$ ipython --no-banner

In [1]: import numpy as np

In [2]: from numpy import linalg as LA

In [3]: np.set_printoptions(precision=3, suppress=True, linewidth=200)

In [4]: rd = lambda a: np.round(a, 3) + 0

In [5]: E = np.load("case15.npy")

In [6]: E
Out[6]: 
array([[-2.,  3., -3.,  3.],
       [ 6., -2.,  3., -6.],
       [ 6., -6.,  7., -6.],
       [-6.,  3., -3.,  7.]])

In [7]: q, Rm = LA.qr(E)

In [8]: rd(np.abs(np.diag(Rm)))
Out[8]: array([10.583,  3.423,  0.841,  0.525])

In [9]: np.trace(q @ q.T)
Out[9]: np.float64(4.0)

In [10]: rd(q.T @ q)
Out[10]: 
array([[1., 0., 0., 0.],
       [0., 1., 0., 0.],
       [0., 0., 1., 0.],
       [0., 0., 0., 1.]])

In [11]: rd(q @ Rm)
Out[11]: 
array([[-2.,  3., -3.,  3.],
       [ 6., -2.,  3., -6.],
       [ 6., -6.,  7., -6.],
       [-6.,  3., -3.,  7.]])

In [12]: q.shape, Rm.shape
Out[12]: ((4, 4), (4, 4))

In [13]: np.allclose(Rm.T @ Rm, E.T @ E)
Out[13]: True

In [14]: B = E / LA.norm(E, axis=1, keepdims=True)

In [15]: C2 = B @ B.T

In [16]: (np.abs(C2) > 0.9).astype(int)
Out[16]: 
array([[1, 0, 1, 1],
       [0, 1, 1, 1],
       [1, 1, 1, 1],
       [1, 1, 1, 1]])

In [17]: r0 = np.array([2, 1, 2, 3])

In [18]: B = E + np.outer(r0, np.eye(4)[3])

In [19]: B
Out[19]: 
array([[-2.,  3., -3.,  5.],
       [ 6., -2.,  3., -5.],
       [ 6., -6.,  7., -4.],
       [-6.,  3., -3., 10.]])

In [20]: LA.matrix_rank(B - E)
Out[20]: np.int64(1)

In [21]: LA.matrix_rank(LA.inv(B) - LA.inv(E), tol=1e-8)
Out[21]: np.int64(1)

In [22]: x0 = np.array([1, 2, 0, 0])

In [23]: y = E @ x0

In [24]: beta, lr = np.zeros(4), 1 / LA.norm(E, 2) ** 2

In [25]: for i in range(30):
    ...:     beta -= lr * E.T @ (E @ beta - y)
    ...:     if i % 5 == 0: print(i, round(LA.norm(E @ beta - y), 3))
    ...: 
0 6.008
5 4.839
10 3.928
15 3.222
20 2.682
25 2.273

In [26]: rd(LA.cond(E))
Out[26]: np.float64(89.68)

In [27]: r0, v = E[2], E[1]

In [28]: r0 @ r0
Out[28]: np.float64(157.0)

In [29]: pr = (r0 @ v) / (r0 @ r0) * r0

In [30]: rd(pr)
Out[30]: array([ 4.013, -4.013,  4.682, -4.013])

In [31]: rd(LA.norm(r0 + v) ** 2 + LA.norm(r0 - v) ** 2)
Out[31]: np.float64(484.0)

In [32]: J = np.load("test6.npy")

In [33]: J
Out[33]: 
array([[4, 1, 0, 0, 0, 0],
       [0, 1, 0, 0, 0, 0],
       [1, 2, 0, 0, 0, 0],
       [0, 0, 4, 1, 0, 0],
       [0, 0, 0, 1, 0, 0],
       [0, 0, 1, 2, 0, 0],
       [0, 0, 0, 0, 4, 1],
       [0, 0, 0, 0, 0, 1],
       [0, 0, 0, 0, 1, 2]])

In [34]: rng = np.random.default_rng(3498)

In [35]: z = rng.permutation(6)

In [36]: B = J[:, z] * rng.choice([-1, 1], 6)

In [37]: B
Out[37]: 
array([[ 0,  4,  0,  0,  0, -1],
       [ 0,  0,  0,  0,  0, -1],
       [ 0,  1,  0,  0,  0, -2],
       [-4,  0,  0,  0,  1,  0],
       [ 0,  0,  0,  0,  1,  0],
       [-1,  0,  0,  0,  2,  0],
       [ 0,  0, -4,  1,  0,  0],
       [ 0,  0,  0,  1,  0,  0],
       [ 0,  0, -1,  2,  0,  0]])

In [38]: U, _, vt = LA.svd(J.T @ B)

In [39]: z
Out[39]: array([2, 0, 4, 5, 3, 1])

In [40]: rd(LA.lstsq(J, B)[0])
Out[40]: 
array([[ 0.,  1.,  0.,  0.,  0.,  0.],
       [ 0.,  0.,  0.,  0.,  0., -1.],
       [-1.,  0.,  0.,  0.,  0.,  0.],
       [ 0.,  0.,  0.,  0.,  1.,  0.],
       [ 0.,  0., -1.,  0.,  0.,  0.],
       [ 0.,  0.,  0.,  1.,  0.,  0.]])

In [41]: rd(U @ vt)
Out[41]: 
array([[ 0.,  1.,  0.,  0.,  0.,  0.],
       [ 0.,  0.,  0.,  0.,  0., -1.],
       [-1.,  0.,  0.,  0.,  0.,  0.],
       [ 0.,  0.,  0.,  0.,  1.,  0.],
       [ 0.,  0., -1.,  0.,  0.,  0.],
       [ 0.,  0.,  0.,  1.,  0.,  0.]])

In [42]: P = B @ LA.solve(B.T @ B, B.T)

In [43]: rd(P)
Out[43]: 
array([[ 0.985, -0.106,  0.061,  0.   ,  0.   ,  0.   ,  0.   ,  0.   ,  0.   ],
       [-0.106,  0.258,  0.424,  0.   ,  0.   ,  0.   ,  0.   ,  0.   ,  0.   ],
       [ 0.061,  0.424,  0.758,  0.   ,  0.   ,  0.   ,  0.   ,  0.   ,  0.   ],
       [ 0.   ,  0.   ,  0.   ,  0.985, -0.106,  0.061,  0.   ,  0.   ,  0.   ],
       [ 0.   ,  0.   ,  0.   , -0.106,  0.258,  0.424,  0.   ,  0.   ,  0.   ],
       [ 0.   ,  0.   ,  0.   ,  0.061,  0.424,  0.758,  0.   ,  0.   ,  0.   ],
       [ 0.   ,  0.   ,  0.   ,  0.   ,  0.   ,  0.   ,  0.985, -0.106,  0.061],
       [ 0.   ,  0.   ,  0.   ,  0.   ,  0.   ,  0.   , -0.106,  0.258,  0.424],
       [ 0.   ,  0.   ,  0.   ,  0.   ,  0.   ,  0.   ,  0.061,  0.424,  0.758]])

In [44]: rd(np.diag(P))
Out[44]: array([0.985, 0.258, 0.758, 0.985, 0.258, 0.758, 0.985, 0.258, 0.758])

In [45]: np.allclose(P @ P, P)
Out[45]: True

In [46]: mat = np.load("sample0.npy")

In [47]: mat
Out[47]: 
array([[ 392,  130,  -34, -173,  158,  123, -114,  216],
       [ 130,  254,  -18,  -14,  -54,  164,   91,   65],
       [ -34,  -18,  301,   20,    2, -110, -124,   53],
       [-173,  -14,   20,  333, -259,  -12,   57, -114],
       [ 158,  -54,    2, -259,  387,   -9,  -87,  120],
       [ 123,  164, -110,  -12,   -9,  411,  229,   37],
       [-114,   91, -124,   57,  -87,  229,  344, -103],
       [ 216,   65,   53, -114,  120,   37, -103,  347]])

In [48]: # symmetric, so the eigenvalues are real

In [49]: def softmax(z):
    ...:     e = np.exp(z - z.max(axis=-1, keepdims=True))
    ...:     return e / e.sum(axis=-1, keepdims=True)
    ...: 

In [50]: rd(softmax(mat[1]))
Out[50]: array([0., 1., 0., 0., 0., 0., 0., 0.])

In [51]: softmax(mat).sum(axis=1)
Out[51]: array([1., 1., 1., 1., 1., 1., 1., 1.])

In [52]: rd(softmax(mat[1] + 4))
Out[52]: array([0., 1., 0., 0., 0., 0., 0., 0.])

In [53]: softmax(10 * mat[1])
Out[53]: array([0., 1., 0., 0., 0., 0., 0., 0.])

In [54]: S = mat @ mat.T / np.sqrt(8)

In [55]: softmax(S)
Out[55]: 
array([[1., 0., 0., 0., 0., 0., 0., 0.],
       [0., 0., 0., 0., 0., 1., 0., 0.],
       [0., 0., 1., 0., 0., 0., 0., 0.],
       [0., 0., 0., 1., 0., 0., 0., 0.],
       [0., 0., 0., 0., 1., 0., 0., 0.],
       [0., 0., 0., 0., 0., 1., 0., 0.],
       [0., 0., 0., 0., 0., 0., 1., 0.],
       [1., 0., 0., 0., 0., 0., 0., 0.]])

In [56]: softmax(S + np.triu(np.full(S.shape, -np.inf), 1))
Out[56]: 
array([[1., 0., 0., 0., 0., 0., 0., 0.],
       [0., 1., 0., 0., 0., 0., 0., 0.],
       [0., 0., 1., 0., 0., 0., 0., 0.],
       [0., 0., 0., 1., 0., 0., 0., 0.],
       [0., 0., 0., 0., 1., 0., 0., 0.],
       [0., 0., 0., 0., 0., 1., 0., 0.],
       [0., 0., 0., 0., 0., 0., 1., 0.],
       [1., 0., 0., 0., 0., 0., 0., 0.]])

In [57]: mat @ mat
Out[57]: 
array([[ 301394,  102320,  -16992, -201445,  195532,  106369,  -85546,  221247],
       [ 102320,  124254,  -40677,  -21273,  -12077,  150928,   76591,   58002],
       [ -16992,  -40677,  122770,    6506,    9934, -112147, -107425,   32492],
       [-201445,  -21273,    6506,  224884, -231549,  -23537,   86084, -152133],
       [ 195532,  -12077,    9934, -231549,  266784,   -9199, -115955,  156958],
       [ 106369,  150928, -112147,  -23537,   -9199,  277081,  183725,   36145],
       [ -85546,   76591, -107425,   86084, -115955,  183725,  228857, -104919],
       [ 221247,   58002,   32492, -152133,  156958,   36145, -104919,  213473]])

In [58]: A = np.loadtxt("block0.csv", delimiter=",")

In [59]: A
Out[59]: 
array([[  0.,   0.,   0.,  12., -24., -30.],
       [  0.,   0.,   0.,  18., -18.,  30.],
       [  0.,   0.,   0., -18., -30.,  30.],
       [  4.,  -8., -10.,  16., -32., -40.],
       [  6.,  -6.,  10.,  24., -24.,  40.],
       [ -6., -10.,  10., -24., -40.,  40.]])

In [60]: q, Rm = LA.qr(A)

In [61]: rd(q.T @ q)
Out[61]: 
array([[1., 0., 0., 0., 0., 0.],
       [0., 1., 0., 0., 0., 0.],
       [0., 0., 1., 0., 0., 0.],
       [0., 0., 0., 1., 0., 0.],
       [0., 0., 0., 0., 1., 0.],
       [0., 0., 0., 0., 0., 1.]])

In [62]: q.shape, Rm.shape
Out[62]: ((6, 6), (6, 6))

In [63]: rd(np.abs(np.diag(Rm)))
Out[63]: array([ 9.381, 14.116, 15.707, 28.142, 42.349, 47.122])

In [64]: rd(Rm)
Out[64]: 
array([[ -9.381,   0.853,   4.264, -37.523,   3.411,  17.056],
       [  0.   , -14.116,   5.925,   0.   , -56.466,  23.699],
       [  0.   ,   0.   , -15.707,   0.   ,   0.   , -62.829],
       [  0.   ,   0.   ,   0.   ,  28.142,  -2.558, -12.792],
       [  0.   ,   0.   ,   0.   ,   0.   , -42.349,  17.774],
       [  0.   ,   0.   ,   0.   ,   0.   ,   0.   ,  47.122]])

In [65]: rd(q @ Rm)
Out[65]: 
array([[  0.,   0.,   0.,  12., -24., -30.],
       [  0.,   0.,   0.,  18., -18.,  30.],
       [  0.,   0.,   0., -18., -30.,  30.],
       [  4.,  -8., -10.,  16., -32., -40.],
       [  6.,  -6.,  10.,  24., -24.,  40.],
       [ -6., -10.,  10., -24., -40.,  40.]])
